>>> import numpy as np
>>> np.set_printoptions(precision=2, suppress=True, linewidth=100)
>>> A = np.loadtxt("mat.csv", delimiter=",")
>>> A
array([[  0.3,  -0.1,  -5. ,  -1.4,   0.2,   1.2,   0.6],
       [  0. ,   0.4,  -7. ,  -1.5,   0.8,  -1. ,   0.2],
       [ -0.8,  -2. ,  -4. ,   0.9,  -0.3,   1.2,   0.7],
       [ -1.4,  -2. ,  -2. ,   0.7,   0.1,  -0.4,  -1.9],
       [  0.5,   1.5, -15. ,   0.8,   0.9,  -1.3,  -0.6],
       [ -0.4,   2. , -10. ,  -0.7,   1.6,   0.7,  -0.9]])
>>> A2 = A / np.sqrt((A ** 2).mean(axis=1, keepdims=True))
>>> np.linalg.matrix_rank(A - A.mean(axis=1, keepdims=True))
np.int64(6)
>>> A2[3]
array([-0.98, -1.4 , -1.4 ,  0.49,  0.07, -0.28, -1.33])
>>> A2 = A / np.linalg.norm(A, axis=1)
Traceback (most recent call last):
  File "<python-input-7>", line 1, in <module>
    A2 = A / np.linalg.norm(A, axis=1)
         ~~^~~~~~~~~~~~~~~~~~~~~~~~~~~
ValueError: operands could not be broadcast together with shapes (6,7) (6,) 
>>> A2 = A / np.linalg.norm(A, axis=1, keepdims=True)
>>> gram = A2 @ A2.T
>>> gram[4]
array([0.88, 0.96, 0.75, 0.5 , 1.  , 0.97])
>>> (np.abs(gram) > 0.9).astype(int)
array([[1, 1, 0, 0, 0, 1],
       [1, 1, 0, 0, 1, 1],
       [0, 0, 1, 0, 0, 0],
       [0, 0, 0, 1, 0, 0],
       [0, 1, 0, 0, 1, 1],
       [1, 1, 0, 0, 1, 1]])
>>> np.argwhere(np.triu(np.abs(gram) > 0.95, 1))
array([[1, 4],
       [1, 5],
       [4, 5]])
>>> gram = A.T @ A
>>> np.diag(gram)
array([  3.1 ,  14.42, 419.  ,   6.64,   4.15,   6.22,   5.67])
>>> print(np.linalg.matrix_rank(gram))
6
>>> vec = np.array([9, 2, 3, 7, 9, 3, 3])
>>> h1 = np.maximum(A @ vec, 0)
>>> A.T @ h1
array([0., 0., 0., 0., 0., 0., 0.])
>>> np.maximum(A @ (3 * vec), 0)
array([0., 0., 0., 0., 0., 0.])
>>> np.maximum(A @ vec, 0) - np.maximum(-A @ vec, 0)
array([-15.1, -25.9, -13.9, -23.7, -29.5, -20.7])
>>> np.tanh(A @ vec)
array([-1., -1., -1., -1., -1., -1.])
>>> print(h1)
[0. 0. 0. 0. 0. 0.]
>>> A.sum(axis=0)
array([ -1.8,  -0.2, -43. ,  -1.2,   3.3,   0.4,  -1.9])
>>> A - A[0]
array([[  0. ,   0. ,   0. ,   0. ,   0. ,   0. ,   0. ],
       [ -0.3,   0.5,  -2. ,  -0.1,   0.6,  -2.2,  -0.4],
       [ -1.1,  -1.9,   1. ,   2.3,  -0.5,   0. ,   0.1],
       [ -1.7,  -1.9,   3. ,   2.1,  -0.1,  -1.6,  -2.5],
       [  0.2,   1.6, -10. ,   2.2,   0.7,  -2.5,  -1.2],
       [ -0.7,   2.1,  -5. ,   0.7,   1.4,  -0.5,  -1.5]])
>>> np.abs(A).max()
np.float64(15.0)
>>> np.diff(A, axis=0)
array([[ -0.3,   0.5,  -2. ,  -0.1,   0.6,  -2.2,  -0.4],
       [ -0.8,  -2.4,   3. ,   2.4,  -1.1,   2.2,   0.5],
       [ -0.6,   0. ,   2. ,  -0.2,   0.4,  -1.6,  -2.6],
       [  1.9,   3.5, -13. ,   0.1,   0.8,  -0.9,   1.3],
       [ -0.9,   0.5,   5. ,  -1.5,   0.7,   2. ,  -0.3]])
>>> round(np.linalg.norm(A), 2)
np.float64(21.43)
>>> mat = np.load("out1.npy")
>>> mat
array([[ 0,  0,  0],
       [ 7,  2,  0],
       [14,  4,  0],
       [ 7,  2,  0],
       [14,  4,  0],
       [ 7,  2,  0]])
>>> gram = mat.T @ mat
>>> np.trace(gram), (mat ** 2).sum()
(np.int64(583), np.int64(583))
>>> K = np.loadtxt("case17.csv", delimiter=",")
>>> print(K)
[[ 3.87 -4.43  1.69]
 [ 0.1  -3.99  0.28]
 [ 0.09 -0.04  0.14]
 [-0.1  -0.02 -0.31]
 [-1.34 -5.48  0.09]
 [ 2.08 -5.91  1.4 ]
 [ 1.86 -2.22  0.87]
 [-1.6  -1.86 -0.52]
 [ 0.46 -7.65  0.93]
 [ 0.01  0.05  0.11]
 [-3.54 -3.43 -0.75]]
>>> d = np.linalg.norm(K[:, None] - K[None], axis=-1)
>>> d[3].round(6).argsort(kind="stable")[:4]
array([3, 9, 2, 7])
>>> np.flatnonzero(d[3] < d.mean() / 2)
array([2, 3, 9])
>>> np.linalg.norm(K, axis=1)
array([6.12, 4.  , 0.17, 0.33, 5.64, 6.42, 3.02, 2.51, 7.72, 0.12, 4.99])
>>> Xc = K - K.mean(axis=0)
>>> U, sigma, Vh = np.linalg.svd(Xc, full_matrices=False)
>>> np.round(Xc.mean(axis=0), 2) + 0
array([0., 0., 0.])
>>> np.round(sigma ** 2 / (sigma ** 2).sum(), 2) + 0
array([0.65, 0.35, 0.  ])
>>> (np.sign(U[:, 0]) == np.sign(U[0, 0])).astype(int)
array([1, 1, 0, 0, 1, 1, 0, 0, 1, 0, 0])
>>> np.linalg.matrix_rank(Xc)
np.int64(3)
>>> A2 = np.c_[K[:, :1] @ np.array([[1]]), np.array([1, 9, 5, -9, 6, 0, -4, 2, 5, -1, -4])]
>>> A2
array([[ 3.87,  1.  ],
       [ 0.1 ,  9.  ],
       [ 0.09,  5.  ],
       [-0.1 , -9.  ],
       [-1.34,  6.  ],
       [ 2.08,  0.  ],
       [ 1.86, -4.  ],
       [-1.6 ,  2.  ],
       [ 0.46,  5.  ],
       [ 0.01, -1.  ],
       [-3.54, -4.  ]])
>>> print(np.linalg.norm(np.linalg.qr(K)[0].T @ A2, axis=0) ** 2 / ((A2 ** 2).sum(axis=0) + 1e-12))
[1.   0.18]
>>> np.round(np.linalg.lstsq(K, A2[:, 0])[0], 2) + 0
array([1., 0., 0.])
>>> np.round(np.linalg.norm(A2 - K @ np.linalg.lstsq(K, A2)[0], axis=0), 2) + 0
array([ 0.  , 15.32])
>>> np.linalg.matrix_rank(A2)
np.int64(2)
>>> gram = np.cov(K, rowvar=False)
>>> np.argwhere(np.triu(np.abs(np.corrcoef(K.T)) > 0.8, 1))
array([[0, 2]])
>>> round(float(np.corrcoef(K[:, 0], K[:, 1])[0, 1]), 2)
-0.17
>>> np.median(K, axis=0)
array([ 0.09, -3.43,  0.14])
>>> K.std(axis=0)
array([1.9 , 2.49, 0.74])
>>> print(np.argsort(-K.std(axis=0).round(6), kind="stable"))
[1 0 2]
>>> U, sigma, Vh = np.linalg.svd(K)
>>> sigma
array([13.57,  6.5 ,  0.4 ])
>>> A2 = U[:, :2] @ np.diag(sigma[:2]) @ Vh[:2]
>>> np.round(np.linalg.norm(K - A2, 2), 2), round(float(sigma[2]), 2)
(np.float64(0.4), 0.4)
>>> np.linalg.matrix_rank(A2)
np.int64(2)
>>> np.round(np.abs(K - A2).max(), 2)
np.float64(0.25)
>>> np.round(np.linalg.norm(K - A2) / np.linalg.norm(K), 2)
np.float64(0.03)
>>> E = np.load("test9.npy")
>>> print(E)
[[ 5.01  9.18  5.04  6.94  0.14]
 [ 4.91  8.87  5.    7.03  0.12]
 [ 5.14  9.03  4.96  6.99  0.05]
 [ 5.05  8.84  5.11  7.06  0.17]
 [ 4.92  9.09  4.89  7.05 -0.08]
 [ 5.1   9.    5.01  6.97  0.  ]
 [ 5.03  8.84  5.12  7.17  0.1 ]
 [ 5.01  9.11  4.96  6.91  0.02]
 [ 5.15  8.95  4.95  7.03 -0.03]
 [ 4.92  9.25  5.06  7.05 -0.03]
 [ 5.24  9.06  4.78  7.06 -0.06]
 [ 4.82  9.08  4.99  6.83 -0.06]
 [ 5.03  9.04  5.25  6.94  0.04]
 [ 4.9   9.03  4.98  7.02 -0.07]
 [ 4.93  9.11  4.94  6.92  0.17]
 [ 5.02  8.99  4.99  7.11  0.01]
 [ 5.08  8.94  5.05  7.04 -0.11]
 [ 3.93  4.05  0.05  1.02  7.02]
 [ 3.9   3.92  0.03  1.04  6.96]
 [ 4.06  3.92  0.13  1.1   6.98]
 [ 3.87  4.06  0.22  1.06  6.9 ]
 [ 3.85  3.99  0.07  1.01  6.91]
 [ 4.07  3.91 -0.1   0.94  7.04]
 [ 3.97  3.97 -0.06  1.07  7.1 ]
 [ 4.01  4.04  0.15  0.95  7.05]
 [ 4.03  4.   -0.05  1.19  7.04]
 [ 4.27  4.01 -0.01  1.08  7.04]
 [ 4.13  3.75  0.03  0.82  6.94]
 [ 3.89  4.04  0.2   1.11  7.1 ]
 [ 4.2   4.14  0.2   0.97  6.98]
 [ 3.85  3.9   0.13  1.    7.02]
 [ 3.97  4.06 -0.02  0.85  7.23]
 [ 4.03  3.97 -0.07  1.08  7.14]
 [ 3.91  4.04  0.17  0.96  6.93]]
>>> A2 = E / np.sqrt((E ** 2).mean(axis=1, keepdims=True))
>>> np.linalg.norm(A2, axis=1)
array([2.24, 2.24, 2.24, 2.24, 2.24, 2.24, 2.24, 2.24, 2.24, 2.24, 2.24, 2.24, 2.24, 2.24, 2.24,
       2.24, 2.24, 2.24, 2.24, 2.24, 2.24, 2.24, 2.24, 2.24, 2.24, 2.24, 2.24, 2.24, 2.24, 2.24,
       2.24, 2.24, 2.24, 2.24])
>>> np.linalg.matrix_rank(E - E.mean(axis=1, keepdims=True))
np.int64(4)
>>> A2[19]
array([1.  , 0.97, 0.03, 0.27, 1.73])
>>> Xc = E - E.mean(axis=0)
>>> vecs = np.linalg.svd(Xc)[2][:2]
>>> A2 = Xc - Xc @ vecs.T @ vecs
>>> print(round(float(np.linalg.norm(A2) / np.linalg.norm(Xc)), 2))
0.03
>>> U, sigma, Vh = np.linalg.svd(E)
>>> np.argmax(sigma[:-1] / (sigma[1:] + 1e-6)) + 1
np.int64(2)
>>> A2 = U[:, :2] @ np.diag(sigma[:2]) @ Vh[:2]
>>> np.round(np.linalg.norm(E - A2) / np.linalg.norm(E), 2)
np.float64(0.02)
>>> round(np.abs(E - A2).max(), 2)
np.float64(0.24)
>>> q, R = np.linalg.qr(E)
>>> np.round(abs(R[0, 0]), 2), round(float(np.linalg.norm(E[:, 0])), 2)
(np.float64(26.45), 26.45)
>>> print(np.abs(np.diag(R)))
[26.45 10.4   1.17  0.78  1.38]
>>> print(q.shape, R.shape)
(34, 5) (5, 5)
>>> data = np.load("a.npy")
>>> data
array([[-2.,  1.,  1.,  1.,  1.,  1.],
       [ 1., -2.,  1.,  1.,  1.,  1.],
       [ 1.,  1., -2.,  1.,  1.,  1.],
       [ 1.,  1.,  1., -2.,  1.,  1.],
       [ 1.,  1.,  1.,  1., -2.,  1.],
       [ 1.,  1.,  1.,  1.,  1., -2.]])
>>> [round(float(np.linalg.det(data[:i, :i])), 2) + 0 for i in range(1, 7)]
[-2.0, 3.0, 0.0, -27.0, 162.0, -729.0]
>>> np.round(np.linalg.eigvalsh(data).min(), 2)
np.float64(-3.0)
>>> np.all(np.linalg.eigvalsh(data) > 0)
np.False_
